>>> import numpy as np
>>> np.set_printoptions(precision=2, suppress=True, linewidth=140, legacy="1.25")
>>> def tidy(a):
...     return np.round(a, 2) + 0
... 
>>> W0 = np.load("a.npy")
>>> W0
array([[ 3, 24,  3],
       [ 0,  0,  0],
       [-1, -8, -1],
       [ 1,  8,  1],
       [-1, -8, -1]])
>>> x0 = np.array([1, 6, -8])
>>> W0 @ (2 * x0)
array([246,   0, -82,  82, -82])
>>> x0 @ W0
Traceback (most recent call last):
  File "<python-input-7>", line 1, in <module>
    x0 @ W0
    ~~~^~~~
ValueError: matmul: Input operand 1 has a mismatch in its core dimension 0, with gufunc signature (n?,k),(k,m?)->(n?,m?) (size 5 is different from 3)
>>> (W0 @ x0).argmax()
0
>>> A = np.load("m.npy")
>>> tidy(A)
array([[-0.46,  0.45, -0.75,  0.13],
       [-0.57, -0.64,  0.06,  0.51],
       [ 0.64, -0.03, -0.29,  0.71],
       [-0.21,  0.62,  0.59,  0.47]])
>>> hat = np.triu(np.array([[8, -9, 7, 1], [2, -2, 0, 1], [5, 4, -6, -6], [-7, -8, 0, -8]]), 1) + np.eye(4)
>>> M2 = hat @ A @ np.linalg.inv(hat)
>>> np.linalg.matrix_rank(M2)
4
>>> tidy(np.linalg.det(M2))
-1.0
>>> Q = A.astype(float).copy()
>>> for j in range(4):
...     Q[:, j] -= Q[:, :j] @ (Q[:, :j].T @ Q[:, j])
...     Q[:, j] /= np.linalg.norm(Q[:, j])
... 
>>> tidy(Q)
array([[-0.46,  0.45, -0.75,  0.13],
       [-0.57, -0.64,  0.06,  0.51],
       [ 0.64, -0.03, -0.29,  0.71],
       [-0.21,  0.62,  0.59,  0.47]])
>>> E = np.load("arr.npy")
>>> E
array([[ 0,  0,  0,  0,  0,  1],
       [ 0,  0,  0,  0,  1,  0],
       [ 0, -1,  0,  0,  0,  0],
       [ 0,  0,  0,  2,  0,  0],
       [ 2,  0,  0,  0,  0,  0],
       [ 0,  0, -2,  0,  0,  0]])
>>> x0 = np.array([2, -3, -2, -1, -1, -3])
>>> y = E @ x0
>>> y
array([-3, -1,  3, -2,  4,  4])
>>> tidy(np.linalg.solve(E, y + E[:, 2]))
array([ 2., -3., -1., -1., -1., -3.])
>>> tidy(np.linalg.solve(E.T, E[0]))
array([1., 0., 0., 0., 0., 0.])
>>> tidy(np.linalg.solve(E, 3 * y))
array([ 6., -9., -6., -3., -3., -9.])
>>> tidy(np.linalg.solve(E, y))
array([ 2., -3., -2., -1., -1., -3.])
>>> r0 = np.array([-5, 2, 2, 5, -2, 1])
>>> M2 = E + np.outer(r0, np.eye(6)[3])
>>> M2
array([[ 0.,  0.,  0., -5.,  0.,  1.],
       [ 0.,  0.,  0.,  2.,  1.,  0.],
       [ 0., -1.,  0.,  2.,  0.,  0.],
       [ 0.,  0.,  0.,  7.,  0.,  0.],
       [ 2.,  0.,  0., -2.,  0.,  0.],
       [ 0.,  0., -2.,  1.,  0.,  0.]])
>>> tidy(np.linalg.det(M2) / np.linalg.det(E)), tidy(1 + np.linalg.solve(E, r0)[3])
(3.5, 3.5)
>>> W = np.array([[-3, 0, 1, 3, 3],
...     [3, 1, -1, 3, 1],
...     [-3, -1, -2, 1, 1],
...     [2, -3, -1, -3, 0],
...     [2, 1, -3, -2, 0],
...     [-1, -2, -2, 0, -3]])
>>> c = np.array([0, 4, 6, 1, 8])
>>> act = np.maximum(M2 @ W + c, 0)
>>> (act > 0).astype(int)
array([[0, 1, 1, 1, 1],
       [1, 0, 1, 0, 1],
       [1, 0, 1, 0, 1],
       [1, 0, 0, 0, 1],
       [0, 1, 1, 1, 1],
       [1, 1, 1, 0, 1]])
>>> np.linalg.matrix_rank(act)
5
>>> act
array([[ 0., 17.,  9., 16.,  5.],
       [ 6.,  0.,  1.,  0.,  8.],
       [ 1.,  0.,  5.,  0.,  7.],
       [14.,  0.,  0.,  0.,  8.],
       [ 0., 10., 10., 13., 14.],
       [ 8.,  3.,  9.,  0.,  6.]])
>>> basis = np.array([[0, 2], [5, -2], [4, -1], [4, 5], [1, 3]])
>>> act @ basis
array([[190.,  52.],
       [ 12.,  35.],
       [ 27.,  18.],
       [  8.,  52.],
       [156.,  77.],
       [ 57.,  19.]])
>>> Q, vecs = np.linalg.qr(E[:, :3])[0], np.linalg.qr(E[:, 3:])[0]
>>> sig = np.linalg.svd(Q.T @ vecs, compute_uv=False)
>>> tidy(np.linalg.norm(Q @ Q.T - vecs @ vecs.T, 2))
1.0
>>> M = np.load("w.npy")
>>> M
array([[6, 2, 8, 5, 4, 0, 1, 5],
       [2, 6, 2, 8, 5, 4, 0, 1],
       [8, 2, 6, 2, 8, 5, 4, 0],
       [5, 8, 2, 6, 2, 8, 5, 4],
       [4, 5, 8, 2, 6, 2, 8, 5],
       [0, 4, 5, 8, 2, 6, 2, 8],
       [1, 0, 4, 5, 8, 2, 6, 2],
       [5, 1, 0, 4, 5, 8, 2, 6]])
>>> r0, r1 = M[7], M[2]
>>> r0 @ r0
171
>>> pr = (r0 @ r1) / (r0 @ r0) * r0
>>> np.linalg.matrix_rank(np.outer(r0, r1))
1
>>> tidy(r1 - pr)
array([ 3.96,  1.19,  6.  , -1.23,  3.96, -1.46,  2.39, -4.84])
>>> (r1 - pr) @ r0
0.0
>>> w, vecs = np.linalg.eigh(M)
>>> x0 = np.array([-2, -2, 0, 0, 0, 0, -2, -1])
>>> (np.sign(vecs[:, -1].round(6)) == np.sign(vecs[0, -1].round(6))).astype(int)
array([1, 1, 1, 1, 1, 1, 1, 1])
>>> tidy(np.linalg.eigvalsh(M[1:, 1:]))
array([-7.53, -5.51,  2.01,  3.6 ,  6.91, 11.71, 30.81])
>>> rng = np.random.default_rng(687519)
>>> labels = rng.permutation(8)
>>> labels
array([2, 6, 7, 4, 1, 0, 5, 3])
>>> M2 = M[labels][:, labels]
>>> np.diag(M2)
array([6, 6, 6, 6, 6, 6, 6, 6])
>>> np.allclose(M2, M)
False
>>> K = np.load("mat.npy")
>>> K
array([[-14,  -2, -10, -12, -12,  -6, -10,  -4],
       [ 14,   2,  10,  12,  12,   6,  10,   4],
       [  0,   0,   0,   0,   0,   0,   0,   0],
       [  7,   1,   5,   6,   6,   3,   5,   2],
       [  0,   0,   0,   0,   0,   0,   0,   0],
       [  7,   1,   5,   6,   6,   3,   5,   2]])
>>> np.argsort(-np.linalg.norm(K, axis=0).round(6), kind="stable")[:3]
array([0, 3, 4])
>>> tidy(np.linalg.norm(K, 2) / np.linalg.norm(K))
1.0
>>> x0 = np.array([3, -1, -3, 3, -1, 1, -2, -1])
>>> K @ x0
array([-16,  16,   0,   8,   0,   8])
>>> K @ np.ones(8)
array([-70.,  70.,   0.,  35.,   0.,  35.])
>>> np.sign((K @ x0).round(6))
array([-1,  1,  0,  1,  0,  1])
>>> (K * x0).sum(axis=1)
array([-16,  16,   0,   8,   0,   8])
>>> K @ np.eye(8)[7]
array([-4.,  4.,  0.,  2.,  0.,  2.])
>>> np.linalg.norm(K @ x0) <= np.linalg.norm(K, 2) * np.linalg.norm(x0) + 1e-9
True
>>> (K @ x0).argmax()
1
>>> tidy(np.linalg.svd(K, compute_uv=False))
array([43.01,  0.  ,  0.  ,  0.  ,  0.  ,  0.  ])
>>> np.abs(K).max()
14
>>> K.sum(axis=0)
array([14,  2, 10, 12, 12,  6, 10,  4])
>>> tidy(K.mean(axis=0))
array([2.33, 0.33, 1.67, 2.  , 2.  , 1.  , 1.67, 0.67])
>>> left, sig, vt = np.linalg.svd(K)
>>> tidy(sig)
array([43.01,  0.  ,  0.  ,  0.  ,  0.  ,  0.  ])
>>> M2 = left[:, :1] @ np.diag(sig[:1]) @ vt[:1]
>>> tidy(np.linalg.norm(K - M2) / np.linalg.norm(K))
0.0
>>> np.linalg.matrix_rank(K, rtol=0.05)
1
>>> np.linalg.matrix_rank(M2)
1
>>> tidy(np.linalg.norm(K - M2, 2)), tidy(sig[1])
(0.0, 0.0)
>>> tidy(M2)
array([[-14.,  -2., -10., -12., -12.,  -6., -10.,  -4.],
       [ 14.,   2.,  10.,  12.,  12.,   6.,  10.,   4.],
       [  0.,   0.,   0.,   0.,   0.,   0.,   0.,   0.],
       [  7.,   1.,   5.,   6.,   6.,   3.,   5.,   2.],
       [  0.,   0.,   0.,   0.,   0.,   0.,   0.,   0.],
       [  7.,   1.,   5.,   6.,   6.,   3.,   5.,   2.]])
>>> data = np.loadtxt("dump.csv", delimiter=",")
>>> data
array([[ 7.,  5.,  0.],
       [ 2.,  5., -3.],
       [ 2.,  5., -3.],
       [ 0.,  0.,  0.],
       [ 5.,  0.,  3.],
       [ 2.,  5., -3.],
       [ 2.,  5., -3.]])
>>> np.linalg.lstsq(data[:-1].T, data[-1])[2]
2
>>> np.unique(data.round(6), axis=0).shape
(4, 3)
>>> tidy(data @ np.linalg.pinv(data) @ data)
array([[ 7.,  5.,  0.],
       [ 2.,  5., -3.],
       [ 2.,  5., -3.],
       [ 0.,  0.,  0.],
       [ 5.,  0.,  3.],
       [ 2.,  5., -3.],
       [ 2.,  5., -3.]])
>>> np.argsort(-np.linalg.norm(data, axis=0).round(6), kind="stable")[:3]
array([1, 0, 2])
>>> tidy(np.linalg.norm(data, 2) / np.linalg.norm(data))
0.88
>>> tidy(np.linalg.norm(data, axis=1))
array([8.6 , 6.16, 6.16, 0.  , 5.83, 6.16, 6.16])
>>> data[1] @ data[4]
1.0
>>> tidy(np.linalg.norm(data) ** 2 / np.linalg.norm(data, 2) ** 2)
1.28
>>> tidy(np.linalg.norm(data[1] - data[4]))
8.37
>>> tidy(np.linalg.norm(data, axis=0))
array([ 9.49, 11.18,  6.71])
>>> W = np.array([[-3, -4, 3, -4], [0, 0, -2, 3], [-1, 5, -3, -1]])
>>> c = np.array([0, 0, 0, 2])
>>> act = np.maximum(data @ W + c, 0)
>>> act
array([[ 0.,  0., 11.,  0.],
       [ 0.,  0.,  5., 12.],
       [ 0.,  0.,  5., 12.],
       [ 0.,  0.,  0.,  2.],
       [ 0.,  0.,  6.,  0.],
       [ 0.,  0.,  5., 12.],
       [ 0.,  0.,  5., 12.]])
>>> basis = np.array([[3, 2], [1, 3], [2, 0], [0, 0]])
>>> W @ basis
array([[ -7, -18],
       [ -4,   0],
       [ -4,  13]])
>>> act @ basis
array([[22.,  0.],
       [10.,  0.],
       [10.,  0.],
       [ 0.,  0.],
       [12.,  0.],
       [10.,  0.],
       [10.,  0.]])
>>> (act @ basis).round(6).argmax(axis=1)
array([0, 0, 0, 0, 0, 0, 0])
>>> rank = np.linalg.matrix_rank(act)
>>> rank
2
>>> ns = np.linalg.svd(act)[2][rank:].T
>>> ns @ ns.T
array([[1., 0., 0., 0.],
       [0., 1., 0., 0.],
       [0., 0., 0., 0.],
       [0., 0., 0., 0.]])
>>> act @ ns
array([[0., 0.],
       [0., 0.],
       [0., 0.],
       [0., 0.],
       [0., 0.],
       [0., 0.],
       [0., 0.]])
>>> [int(np.linalg.matrix_rank(act[:, :j + 1])) for j in range(4)]
[0, 0, 1, 2]
>>> Q, _ = np.linalg.qr(np.array([[-0.7, -0.3, 0.0, 0.0, 0.1, 0.4],
...     [1.8, -0.3, -0.3, -0.1, 0.8, 0.8],
...     [0.6, 0.3, 0.0, -0.8, -1.2, -0.7],
...     [0.5, -0.4, 1.4, 0.2, 0.5, -0.8],
...     [-0.2, -0.2, 0.9, 1.3, 1.3, 0.8],
...     [-0.9, -1.7, 0.8, 2.0, -0.2, -0.6]]))
>>> vecs, _ = np.linalg.qr(np.array([[-0.3, 1.9, 0.3, 0.7],
...     [-1.0, 0.2, -1.1, 0.1],
...     [0.0, 1.7, -0.5, -0.6],
...     [0.3, -0.7, 0.3, -1.8]]))
>>> sig = 10 * 0.7 ** np.arange(4)
>>> m1 = Q[:, :4] * sig @ vecs[:4]
>>> tidy(m1)
array([[ 0.97, -1.25, -2.45, -1.87],
       [ 0.62,  6.91,  4.8 ,  1.48],
       [-1.64,  1.4 ,  2.02, -0.6 ],
       [ 0.89, -0.32,  4.48, -2.09],
       [ 1.48, -2.59,  1.43,  1.61],
       [ 6.56, -0.63, -2.04, -1.95]])
>>> labels = rng.permutation(4)
>>> M2 = m1[:, labels] * rng.choice([-1, 1], 4)
>>> tidy(M2)
array([[ 2.45, -1.87,  0.97,  1.25],
       [-4.8 ,  1.48,  0.62, -6.91],
       [-2.02, -0.6 , -1.64, -1.4 ],
       [-4.48, -2.09,  0.89,  0.32],
       [-1.43,  1.61,  1.48,  2.59],
       [ 2.04, -1.95,  6.56,  0.63]])
>>> left, _, vt = np.linalg.svd(m1.T @ M2)
>>> tidy(np.linalg.lstsq(m1, M2)[0])
array([[ 0.,  0.,  1.,  0.],
       [ 0.,  0.,  0., -1.],
       [-1.,  0.,  0.,  0.],
       [ 0.,  1.,  0.,  0.]])
>>> hat = M2 @ np.linalg.solve(M2.T @ M2, M2.T)
>>> tidy(np.diag(hat))
array([0.28, 0.92, 0.21, 0.9 , 0.79, 0.9 ])
>>> np.allclose(hat @ hat, hat)
True
>>> tidy(hat @ M2[:, 2])
array([ 0.97,  0.62, -1.64,  0.89,  1.48,  6.56])
>>> np.trace(hat)
4.0
>>> np.linalg.matrix_rank(np.eye(6) - hat)
2
>>> tidy(hat)
array([[ 0.28, -0.24,  0.04,  0.04, -0.32,  0.2 ],
       [-0.24,  0.92,  0.08, -0.01, -0.08,  0.08],
       [ 0.04,  0.08,  0.21,  0.27, -0.22, -0.2 ],
       [ 0.04, -0.01,  0.27,  0.9 ,  0.1 ,  0.05],
       [-0.32, -0.08, -0.22,  0.1 ,  0.79,  0.03],
       [ 0.2 ,  0.08, -0.2 ,  0.05,  0.03,  0.9 ]])
>>> tidy(np.linalg.eigvalsh(hat))
array([0., 0., 1., 1., 1., 1.])
>>> def softmax(z):
...     e = np.exp(z - z.max(axis=-1, keepdims=True))
...     return e / e.sum(axis=-1, keepdims=True)
... 
>>> tidy(softmax(m1[4]))
array([0.32, 0.01, 0.31, 0.37])
>>> tidy(softmax(10 * m1[4]))
array([0.2 , 0.  , 0.12, 0.68])
>>> att = m1 @ m1.T / np.sqrt(4)
>>> tidy(softmax(att + np.triu(np.full(att.shape, -np.inf), 1)))
array([[1.  , 0.  , 0.  , 0.  , 0.  , 0.  ],
       [0.  , 1.  , 0.  , 0.  , 0.  , 0.  ],
       [0.  , 0.98, 0.02, 0.  , 0.  , 0.  ],
       [0.  , 0.01, 0.  , 0.99, 0.  , 0.  ],
       [0.  , 0.  , 0.  , 0.02, 0.98, 0.  ],
       [0.  , 0.  , 0.  , 0.  , 0.  , 1.  ]])
>>> softmax(att).round(6).argmax(axis=1)
array([5, 1, 1, 3, 4, 5])
>>> tidy(softmax(att))
array([[0.13, 0.  , 0.  , 0.  , 0.  , 0.87],
       [0.  , 1.  , 0.  , 0.  , 0.  , 0.  ],
       [0.  , 0.97, 0.01, 0.01, 0.  , 0.  ],
       [0.  , 0.01, 0.  , 0.99, 0.  , 0.  ],
       [0.  , 0.  , 0.  , 0.02, 0.97, 0.02],
       [0.  , 0.  , 0.  , 0.  , 0.  , 1.  ]])
>>> X = np.load("data.npy")
>>> tidy(X)
array([[0.5 , 0.25, 0.  , 0.25, 0.  , 0.  , 0.  , 0.  ],
       [0.  , 0.25, 0.  , 0.25, 0.25, 0.25, 0.  , 0.  ],
       [0.  , 0.  , 0.67, 0.  , 0.33, 0.  , 0.  , 0.  ],
       [0.33, 0.  , 0.  , 0.33, 0.  , 0.  , 0.  , 0.33],
       [0.  , 0.  , 0.  , 0.  , 1.  , 0.  , 0.  , 0.  ],
       [0.  , 0.33, 0.  , 0.  , 0.  , 0.33, 0.  , 0.33],
       [0.  , 0.33, 0.  , 0.  , 0.  , 0.33, 0.33, 0.  ],
       [0.25, 0.  , 0.  , 0.  , 0.25, 0.25, 0.  , 0.25]])
>>> t3 = np.stack([X, 5 * X, X[::-1]])
>>> tidy(np.linalg.norm(t3, axis=(1, 2)))
array([1.85, 9.26, 1.85])
>>> tidy(np.linalg.det(t3))
array([   0.  , -753.52,    0.  ])
>>> np.linalg.matrix_rank(t3.reshape(3, -1))
2
>>> (t3 @ X.T).shape
(3, 8, 8)
